% ipython --no-banner

In [1]: import numpy as np

In [2]: import numpy.linalg as la

In [3]: np.set_printoptions(precision=2, suppress=True, linewidth=100)

In [4]: rd = lambda a: np.round(a, 2) + 0

In [5]: F = np.array([[-2, -1, 0, 0], [-1, 0, 0, 0], [0, 0, -2, -1], [0, 0, -1, 0]])

In [6]: proj = np.triu(np.array([[0, -2, 1, 2], [1, 2, -2, -1], [0, -2, 1, 0], [-2, 0, 2, 1]]), 1) + np.eye(4)

In [7]: A2 = proj @ F @ la.inv(proj)

In [8]: A2
Out[8]: 
array([[ 0., -1., -6., -2.],
       [-1., -2.,  2.,  2.],
       [ 0.,  0., -2., -1.],
       [ 0.,  0., -1.,  0.]])

In [9]: np.trace(A2), np.trace(F)
Out[9]: (np.float64(-4.0), np.int64(-4))

In [10]: rd(np.poly(A2))
Out[10]: array([ 1.,  4.,  2., -4.,  1.])

In [11]: rd(la.det(A2))
Out[11]: np.float64(1.0)

In [12]: rng = np.random.default_rng(62)

In [13]: z = rng.permutation(4)

In [14]: z
Out[14]: array([0, 3, 1, 2])

In [15]: A2 = F[z][:, z]

In [16]: np.diag(A2)
Out[16]: array([-2,  0,  0, -2])

In [17]: np.allclose(A2, F)
Out[17]: False

In [18]: rd(la.det(A2)), rd(la.det(F[z]))
Out[18]: (np.float64(1.0), np.float64(1.0))

In [19]: A2
Out[19]: 
array([[-2,  0, -1,  0],
       [ 0,  0,  0, -1],
       [-1,  0,  0,  0],
       [ 0, -1,  0, -2]])

In [20]: Q = F.astype(float).copy()

In [21]: for j in range(4):
    ...:     Q[:, j] -= Q[:, :j] @ (Q[:, :j].T @ Q[:, j])
    ...:     Q[:, j] /= la.norm(Q[:, j])
    ...: 

In [22]: rd(Q.T @ F)
Out[22]: 
array([[2.24, 0.89, 0.  , 0.  ],
       [0.  , 0.45, 0.  , 0.  ],
       [0.  , 0.  , 2.24, 0.89],
       [0.  , 0.  , 0.  , 0.45]])

In [23]: X = np.tanh(np.array([[0.3, 0.4],
    ...:     [0.2, -0.7],
    ...:     [0.5, 0.5],
    ...:     [-0.7, 0.7],
    ...:     [-1.0, -1.2],
    ...:     [-0.5, 0.5],
    ...:     [-0.4, 0.4],
    ...:     [-0.3, 0.5],
    ...:     [-0.9, -0.3],
    ...:     [0.7, 1.3],
    ...:     [1.0, 0.0],
    ...:     [-0.1, -1.1],
    ...:     [-0.6, 1.6],
    ...:     [0.6, -1.9],
    ...:     [-0.7, -1.1],
    ...:     [1.6, 1.3],
    ...:     [-0.7, -1.1]]) @ np.array([[0.0, 0.5, -0.2], [-0.7, -0.5, -0.3]]))

In [24]: rd(X)
Out[24]: 
array([[-0.27, -0.05, -0.18],
       [ 0.45,  0.42,  0.17],
       [-0.34,  0.  , -0.24],
       [-0.45, -0.6 , -0.07],
       [ 0.69,  0.1 ,  0.51],
       [-0.34, -0.46, -0.05],
       [-0.27, -0.38, -0.04],
       [-0.34, -0.38, -0.09],
       [ 0.21, -0.29,  0.26],
       [-0.72, -0.29, -0.49],
       [ 0.  ,  0.46, -0.2 ],
       [ 0.65,  0.46,  0.34],
       [-0.81, -0.8 , -0.35],
       [ 0.87,  0.85,  0.42],
       [ 0.65,  0.2 ,  0.44],
       [-0.72,  0.15, -0.61],
       [ 0.65,  0.2 ,  0.44]])

In [25]: z = X[:, 1] > np.median(X[:, 1])

In [26]: r0 = X[z].mean(axis=0) - X[~z].mean(axis=0)

In [27]: z.astype(int)
Out[27]: array([0, 1, 0, 0, 1, 0, 0, 0, 0, 0, 1, 1, 0, 1, 1, 1, 1])

In [28]: rd((((X - X.mean(axis=0)) @ r0 > 0) == z).mean())
Out[28]: np.float64(0.88)

In [29]: ((X - X.mean(axis=0)) @ r0 > 0).astype(int)
Out[29]: array([0, 1, 0, 0, 1, 0, 0, 0, 1, 0, 1, 1, 0, 1, 1, 0, 1])

In [30]: rd(r0)
Out[30]: array([0.77, 0.72, 0.33])

In [31]: cen = X - X.mean(axis=0)

In [32]: Uu, s, VT = la.svd(cen, full_matrices=False)

In [33]: np.searchsorted(np.cumsum(s ** 2) / (s ** 2).sum(), 0.9) + 1
Out[33]: np.int64(2)

In [34]: rd(s)
Out[34]: array([2.93, 1.24, 0.08])

In [35]: np.abs(VT[0]).argmax()
Out[35]: np.int64(0)

In [36]: rd((s ** 2).sum() ** 2 / (s ** 4).sum())
Out[36]: np.float64(1.35)

In [37]: rd(np.abs(VT[-1]))
Out[37]: array([0.6 , 0.3 , 0.75])

In [38]: la.cond(X) > 100
Out[38]: np.False_

In [39]: rd(np.abs(la.svd(X)[2][-1]))
Out[39]: array([0.6 , 0.3 , 0.75])

In [40]: np.argsort(-la.norm(X, axis=0).round(6), kind="stable")[:3]
Out[40]: array([0, 1, 2])

In [41]: M = np.loadtxt("out2.csv", delimiter=",")

In [42]: M
Out[42]: 
array([[-1., -1., -1., -2.],
       [-2., -2., -2., -4.],
       [ 0.,  0.,  0.,  0.]])

In [43]: # column 1 repeats column 0

In [44]: def softmax(z):
    ...:     e = np.exp(z - z.max(axis=-1, keepdims=True))
    ...:     return e / e.sum(axis=-1, keepdims=True)
    ...: 

In [45]: rd(softmax(M[1] + 4))
Out[45]: array([0.32, 0.32, 0.32, 0.04])

In [46]: softmax(M).sum(axis=1)
Out[46]: array([1., 1., 1.])

In [47]: att = M @ M.T / np.sqrt(4)

In [48]: softmax(att).round(6).argmax(axis=1)
Out[48]: array([1, 1, 0])

In [49]: rd(softmax(att)[1] @ M)
Out[49]: array([-2., -2., -2., -4.])
